$ ipython --no-banner

In [1]: import numpy as np

In [2]: np.set_printoptions(precision=1, suppress=True, linewidth=100)

In [3]: def tidy(a):
   ...:     return np.round(a, 1) + 0
   ...: 

In [4]: r0 = np.array([3, 1, -2, 2, 0, 3])

In [5]: A = r0[np.abs(np.subtract.outer(np.arange(6), np.arange(6)))]

In [6]: A
Out[6]: 
array([[ 3,  1, -2,  2,  0,  3],
       [ 1,  3,  1, -2,  2,  0],
       [-2,  1,  3,  1, -2,  2],
       [ 2, -2,  1,  3,  1, -2],
       [ 0,  2, -2,  1,  3,  1],
       [ 3,  0,  2, -2,  1,  3]])

In [7]: rng = np.random.default_rng(28)

In [8]: idx = rng.permutation(6)

In [9]: M2 = A[:, idx] * rng.choice([-1, 1], 6)

In [10]: M2
Out[10]: 
array([[ 1,  0, -2,  2, -3,  3],
       [ 3,  2,  2, -1,  0,  1],
       [ 1, -2, -1, -3, -2, -2],
       [-2,  1, -3, -1,  2,  2],
       [ 2,  3, -1,  2, -1,  0],
       [ 0,  1,  2, -2, -3,  3]])

In [11]: left, _, Vt = np.linalg.svd(A.T @ M2)

In [12]: print(tidy(left @ Vt))
[[ 0.  0.  0.  0.  0.  1.]
 [ 1.  0.  0.  0.  0.  0.]
 [ 0.  0.  0. -1.  0.  0.]
 [ 0.  0. -1.  0.  0.  0.]
 [ 0.  1.  0.  0.  0.  0.]
 [ 0.  0.  0.  0. -1.  0.]]

In [13]: W = np.array([[4, -3, 1],
    ...:     [-3, 1, 2],
    ...:     [-1, 1, -4],
    ...:     [-2, 5, 4],
    ...:     [-4, 0, 1],
    ...:     [2, 3, 4]])

In [14]: beta = np.array([-3, 2, 4])

In [15]: act = np.maximum(M2 @ W + beta, 0)

In [16]: tidy((act > 0).mean(axis=0))
Out[16]: array([0.7, 0.7, 0.7])

In [17]: cent = np.array([[-2, -1], [-2, -3], [-2, 2]])

In [18]: W @ cent
Out[18]: 
array([[ -4,   7],
       [  0,   4],
       [  8, -10],
       [-14,  -5],
       [  6,   6],
       [-18,  -3]])

In [19]: act @ cent
Out[19]: 
array([[-126,   -5],
       [ -16,    1],
       [ -36,  -18],
       [ -58,   23],
       [ -62,   22],
       [ -36,  -26]])

In [20]: feats = np.load("data.npy")

In [21]: feats
Out[21]: 
array([[ 3.5, -3.7, -5.1,  1.7,  5. ],
       [ 0.4, -0.5, -0.6,  0.1,  0.6],
       [-5.7,  5.9,  8.7, -2.9, -8.8],
       [-0.1,  0.3,  0.5, -0.1, -0.5],
       [ 0.7, -0.7, -0.7,  0.3,  0.8],
       [-0.3,  0.2,  0.4,  0.1, -0.3],
       [ 0.6, -0.8, -0.9,  0.5,  1.1],
       [-1.1,  0.7,  1.4, -0.5, -1.4],
       [ 0.5, -0.5, -0.6,  0.4,  0.6],
       [ 0.6, -0.8, -1.3,  0.4,  1.1],
       [-4.6,  4.6,  6.8, -2.2, -6.7],
       [ 0.8, -0.9, -1.2,  0.5,  1.3]])

In [22]: idx = feats[:, 2] > np.median(feats[:, 2])

In [23]: r0 = feats[idx].mean(axis=0) - feats[~idx].mean(axis=0)

In [24]: tidy(r0)
Out[24]: array([-3.4,  3.5,  5. , -1.7, -5. ])

In [25]: ((feats - feats.mean(axis=0)) @ r0 > 0).astype(int)
Out[25]: array([0, 0, 1, 0, 0, 0, 0, 1, 0, 0, 1, 0])

In [26]: tidy((((feats - feats.mean(axis=0)) @ r0 > 0) == idx).mean())
Out[26]: np.float64(0.8)

In [27]: x = np.array([0, 1, 0, 2, 2])

In [28]: y = feats @ x

In [29]: tidy(np.linalg.pinv(feats) @ feats)
Out[29]: 
array([[1., 0., 0., 0., 0.],
       [0., 1., 0., 0., 0.],
       [0., 0., 1., 0., 0.],
       [0., 0., 0., 1., 0.],
       [0., 0., 0., 0., 1.]])

In [30]: tidy(y)
Out[30]: array([  9.7,   0.9, -17.5,  -0.9,   1.5,  -0.2,   2.4,  -3.1,   1.5,   2.2, -13.2,   2.7])

In [31]: y = y + 0.3 * rng.normal(size=12)

In [32]: tidy(y)
Out[32]: array([  9.7,   0.5, -17.4,  -1. ,   1.8,  -0.3,   2.6,  -3.4,   2. ,   2. , -13.4,   2.8])

In [33]: beta, *_ = np.linalg.lstsq(feats, y)

In [34]: beta.round()
Out[34]: array([1., 1., 0., 3., 2.])

In [35]: print(tidy(np.linalg.norm(y - feats @ beta)))
0.6

In [36]: M = np.load("w.npy")

In [37]: M
Out[37]: 
array([[ 9,  2, -9, -2, -5],
       [-5,  9,  2, -9, -2],
       [-2, -5,  9,  2, -9],
       [-9, -2, -5,  9,  2],
       [ 2, -9, -2, -5,  9]])

In [38]: np.einsum("ii->", M)
Out[38]: np.int64(45)

In [39]: print(tidy(np.linalg.det(M.T)))
-265775.0

In [40]: print(tidy(np.poly(M)))
[     1.    -45.    770.  -5755.  -1120. 265775.]

In [41]: tidy(np.linalg.eigvals(M))
Out[41]: array([-5. +0.j ,  8.+10.8j,  8.-10.8j, 17. +2.5j, 17. -2.5j])

In [42]: print(np.kron(np.eye(2, dtype=int), M))
[[ 9  2 -9 -2 -5  0  0  0  0  0]
 [-5  9  2 -9 -2  0  0  0  0  0]
 [-2 -5  9  2 -9  0  0  0  0  0]
 [-9 -2 -5  9  2  0  0  0  0  0]
 [ 2 -9 -2 -5  9  0  0  0  0  0]
 [ 0  0  0  0  0  9  2 -9 -2 -5]
 [ 0  0  0  0  0 -5  9  2 -9 -2]
 [ 0  0  0  0  0 -2 -5  9  2 -9]
 [ 0  0  0  0  0 -9 -2 -5  9  2]
 [ 0  0  0  0  0  2 -9 -2 -5  9]]

In [43]: gram = M.T @ M

In [44]: np.diag(gram)
Out[44]: array([195, 195, 195, 195, 195])

In [45]: tidy(np.linalg.svd(M, compute_uv=False) ** 2)
Out[45]: array([294.5, 294.5, 180.5, 180.5,  25. ])

In [46]: tidy(np.linalg.eigvalsh(gram)[::-1])
Out[46]: array([294.5, 294.5, 180.5, 180.5,  25. ])

In [47]: print(np.trace(gram), (M ** 2).sum())
975 975

In [48]: np.linalg.matrix_rank(gram)
Out[48]: np.int64(5)

In [49]: (M @ M)[0]
Out[49]: array([  97,  130, -138,  -47,  -17])

In [50]: print(M @ (-1.0) ** np.arange(5))
[ -5.  -5.   1. -19.  23.]

In [51]: print(tidy(np.fft.fft(M[0])))
[-5. +0.j  17. -2.5j  8.-10.8j  8.+10.8j 17. +2.5j]

In [52]: M @ np.ones(5)
Out[52]: array([-5., -5., -5., -5., -5.])

In [53]: E = 0.2 ** np.abs(np.subtract.outer(np.arange(4), np.arange(4)))

In [54]: tidy(E)
Out[54]: 
array([[1. , 0.2, 0. , 0. ],
       [0.2, 1. , 0.2, 0. ],
       [0. , 0.2, 1. , 0.2],
       [0. , 0. , 0.2, 1. ]])

In [55]: proj = np.triu(np.array([[3, -1, 2, 3], [-2, 2, -3, 2], [-2, 2, 1, 2], [1, -1, -3, -3]]), 1) + np.eye(4)

In [56]: M2 = proj @ E @ np.linalg.inv(proj)

In [57]: tidy(M2)
Out[57]: 
array([[ 0.9,  0.6,  2.5, -5.6],
       [ 0.1,  0.6, -0.9,  1.7],
       [ 0.1,  0.3,  2.3, -3.2],
       [ 0. ,  0. ,  0.3,  0.2]])

In [58]: np.linalg.matrix_rank(M2)
Out[58]: np.int64(4)

In [59]: print(np.trace(M2), np.trace(E))
4.0 4.0

In [60]: left, s, Vt = np.linalg.svd(M2, full_matrices=False)

In [61]: tidy(np.sqrt((s ** 2).sum())), tidy(np.linalg.norm(M2))
Out[61]: (np.float64(7.7), np.float64(7.7))

In [62]: tidy(Vt @ Vt.T)
Out[62]: 
array([[1., 0., 0., 0.],
       [0., 1., 0., 0.],
       [0., 0., 1., 0.],
       [0., 0., 0., 1.]])

In [63]: tidy(left.T @ left)
Out[63]: 
array([[1., 0., 0., 0.],
       [0., 1., 0., 0.],
       [0., 0., 1., 0.],
       [0., 0., 0., 1.]])

In [64]: tidy(s)
Out[64]: array([7.6, 0.9, 0.8, 0.2])

In [65]: print(np.allclose(left * s @ Vt, M2))
True

In [66]: J = np.load("arr.npy")

In [67]: J
Out[67]: 
array([[  3,  -4,   9],
       [ -9,  -6,   0],
       [ -6,   4, -12],
       [ -9,  10, -24],
       [ -9,  10, -24]])

In [68]: left, s, Vt = np.linalg.svd(J)

In [69]: evecs = Vt[:(s > 1e-8).sum()]

In [70]: x = J[3] + 5 * J[4] + rng.integers(2) * np.eye(3)[0]

In [71]: x
Out[71]: array([ -54.,   60., -144.])

In [72]: tidy(evecs.T @ evecs)
Out[72]: 
array([[ 0.8,  0.4,  0.2],
       [ 0.4,  0.5, -0.4],
       [ 0.2, -0.4,  0.8]])

In [73]: tidy(np.linalg.norm(x - evecs.T @ evecs @ x))
Out[73]: np.float64(0.0)

In [74]: np.allclose(evecs.T @ evecs @ x, x)
Out[74]: True

In [75]: M2 = J + rng.integers(-2, 3, (5, 2)) @ rng.integers(-2, 3, (2, 3))

In [76]: M2
Out[76]: 
array([[ -3,  -3,   8],
       [ -9,  -2,  -4],
       [ -6,   8, -16],
       [ -9,  12, -26],
       [ -7,  11, -25]])

In [77]: print(np.abs(M2 - J).sum(axis=1))
[8 8 8 4 4]

In [78]: tidy(np.linalg.svd(M2 - J, compute_uv=False))
Out[78]: array([8.8, 6.3, 0. ])

In [79]: O, r_ = np.linalg.qr(M2)

In [80]: print(np.allclose(r_.T @ r_, M2.T @ M2))
True

In [81]: tidy(r_)
Out[81]: 
array([[ 16. , -12.9,  32.3],
       [  0. ,  13.3, -23.7],
       [  0. ,   0. ,   5.5]])

In [82]: print(tidy(abs(r_[0, 0])), tidy(np.linalg.norm(M2[:, 0])))
16.0 16.0

In [83]: tidy(np.trace(O @ O.T))
Out[83]: np.float64(3.0)

In [84]: tidy(O)
Out[84]: 
array([[-0.2, -0.4,  0.8],
       [-0.6, -0.7, -0.4],
       [-0.4,  0.2,  0.3],
       [-0.6,  0.4,  0.1],
       [-0.4,  0.4, -0.2]])

In [85]: ang = np.radians(135)

In [86]: r_ = np.eye(3)

In [87]: r_[1, 1] = r_[0, 0] = np.cos(ang)

In [88]: r_[1, 0], r_[0, 1] = -np.sin(ang), np.sin(ang)

In [89]: tidy(r_)
Out[89]: 
array([[-0.7,  0.7,  0. ],
       [-0.7, -0.7,  0. ],
       [ 0. ,  0. ,  1. ]])

In [90]: M2 = J @ r_.T

In [91]: np.allclose(J @ J.T, M2 @ M2.T)
Out[91]: True

In [92]: tidy(np.linalg.svd(J, compute_uv=False)), tidy(np.linalg.svd(M2, compute_uv=False))
Out[92]: (array([42.6, 10.9,  0. ]), array([42.6, 10.9,  0. ]))

In [93]: np.allclose(np.linalg.norm(J, axis=1), np.linalg.norm(M2, axis=1))
Out[93]: True

In [94]: tidy(np.abs(M2 - J).max(axis=0))
Out[94]: array([22.4, 16.6,  0. ])

In [95]: (np.linalg.matrix_power((r_ != 0) + (r_.T != 0) + np.eye(3), 3) > 0).astype(int)
Out[95]: 
array([[1, 1, 0],
       [1, 1, 0],
       [0, 0, 1]])

In [96]: print(np.flatnonzero(np.linalg.matrix_power((r_ != 0) + (r_.T != 0) + np.eye(3), 3)[0]))
[0 1]

In [97]: (r_ != 0).astype(int)
Out[97]: 
array([[1, 1, 0],
       [1, 1, 0],
       [0, 0, 1]])

In [98]: tidy(np.linalg.det(r_))
Out[98]: np.float64(1.0)

In [99]: tidy(r_ @ r_)
Out[99]: 
array([[ 0., -1.,  0.],
       [ 1.,  0.,  0.],
       [ 0.,  0.,  1.]])

In [100]: m1 = np.loadtxt("block18.csv", delimiter=",")

In [101]: print(m1)
[[-3. -2. -1.]
 [ 0.  1.  2.]
 [ 3.  4.  5.]]

In [102]: M2 = np.array([[2, 1], [1, 1]])

In [103]: cent = np.kron(M2, M)

In [104]: print(tidy(np.linalg.norm(cent, 2)), tidy(np.linalg.norm(M2, 2) * np.linalg.norm(M, 2)))
44.9 44.9

In [105]: cent
Out[105]: 
array([[ 18,   4, -18,  -4, -10,   9,   2,  -9,  -2,  -5],
       [-10,  18,   4, -18,  -4,  -5,   9,   2,  -9,  -2],
       [ -4, -10,  18,   4, -18,  -2,  -5,   9,   2,  -9],
       [-18,  -4, -10,  18,   4,  -9,  -2,  -5,   9,   2],
       [  4, -18,  -4, -10,  18,   2,  -9,  -2,  -5,   9],
       [  9,   2,  -9,  -2,  -5,   9,   2,  -9,  -2,  -5],
       [ -5,   9,   2,  -9,  -2,  -5,   9,   2,  -9,  -2],
       [ -2,  -5,   9,   2,  -9,  -2,  -5,   9,   2,  -9],
       [ -9,  -2,  -5,   9,   2,  -9,  -2,  -5,   9,   2],
       [  2,  -9,  -2,  -5,   9,   2,  -9,  -2,  -5,   9]])

In [106]: r0, g = m1[1], m1[0]

In [107]: print(r0 @ g)
-4.0

In [108]: p = (r0 @ g) / (r0 @ r0) * r0

In [109]: np.linalg.matrix_rank(np.outer(r0, g))
Out[109]: np.int64(1)

In [110]: p
Out[110]: array([-0. , -0.8, -1.6])

In [111]: tidy((g - p) @ r0)
Out[111]: np.float64(0.0)

In [112]: tidy(g - p)
Out[112]: array([-3. , -1.2,  0.6])

In [113]: np.abs(np.diag(np.linalg.qr(m1)[1])) > 1e-9
Out[113]: array([ True,  True, False])

In [114]: tidy(np.trace(np.linalg.pinv(m1) @ m1))
Out[114]: np.float64(2.0)

In [115]: print(np.allclose(m1[:-1].T @ np.linalg.lstsq(m1[:-1].T, m1[-1])[0], m1[-1]))
True

In [116]: np.linalg.lstsq(m1[:-1].T, m1[-1])[2]
Out[116]: np.int32(2)

In [117]: M2 = m1[0, 0] * m1[1:] - np.outer(m1[1:, 0], m1[0])

In [118]: M2
Out[118]: 
array([[  0.,  -3.,  -6.],
       [  0.,  -6., -12.]])

In [119]: print(np.flatnonzero(~M2.round(6).any(axis=1)))
[]

In [120]: np.linalg.matrix_rank(M2), np.linalg.matrix_rank(m1)
Out[120]: (np.int64(1), np.int64(2))

In [121]: X = np.loadtxt("a.csv", delimiter=",")

In [122]: X
Out[122]: 
array([[ -5.,  -4.,  -2.,   0.,  -1.],
       [ -5.,   1.,  -4.,   5.,  -1.],
       [ -4.,   5.,  -1.,   8.,   0.],
       [ -5.,   2.,  -5.,  13.,   4.],
       [ -2.,   7.,  -9.,  15.,   3.],
       [ -4.,   2.,  -7.,  12.,   3.],
       [  1.,  -1.,  -7.,  11.,   1.],
       [  6.,  -1.,  -7.,  15.,   6.],
       [  2.,  -6.,  -2.,  14.,   9.],
       [ -3.,  -9.,  -5.,  13.,  12.],
       [ -3.,  -7.,  -7.,  13.,  15.],
       [  1., -11.,  -9.,  13.,  15.],
       [ -2., -14.,  -5.,  17.,  14.],
       [ -7.,  -9.,  -9.,  14.,  10.],
       [-11., -14.,  -9.,  11.,   9.],
       [-16., -15.,  -9.,   8.,  13.],
       [-17., -19.,  -9.,   6.,  14.],
       [-14., -23.,  -8.,   3.,  11.],
       [-12., -18., -12.,   1.,  12.],
       [-12., -22., -12.,   2.,  11.],
       [ -9., -27., -17.,   1.,   8.],
       [-10., -31., -18.,   2.,   5.],
       [ -8., -36., -13.,   3.,   8.],
       [-12., -35.,  -9.,   1.,   6.],
       [-11., -37., -11.,   0.,   1.],
       [ -6., -39., -14.,  -3.,   3.],
       [ -7., -34., -19.,  -7.,   8.],
       [ -6., -34., -14.,  -2.,   3.],
       [ -1., -32., -19.,  -1.,   7.],
       [ -2., -34., -16.,   2.,  10.],
       [ -5., -36., -12.,  -2.,   6.],
       [ -2., -35., -17.,  -2.,   5.],
       [  3., -38., -19.,  -6.,   7.]])

In [123]: Xs = (X - X.mean(axis=0)) / X.std(axis=0)

In [124]: tidy(Xs.std(axis=0))
Out[124]: array([1., 1., 1., 1., 1.])

In [125]: print(np.argwhere(np.abs(Xs) > 2))
[[ 7  0]
 [16  0]]

In [126]: beta = np.linalg.lstsq(np.delete(Xs, 4, axis=1), Xs[:, 4])[0]

In [127]: tidy(1 - np.var(Xs[:, 4] - np.delete(Xs, 4, axis=1) @ beta))
Out[127]: np.float64(0.4)

In [128]: tidy(beta)
Out[128]: array([-0.3, -0.7, -0.3,  1.1])

In [129]: np.abs(beta).argmax()
Out[129]: np.int64(3)
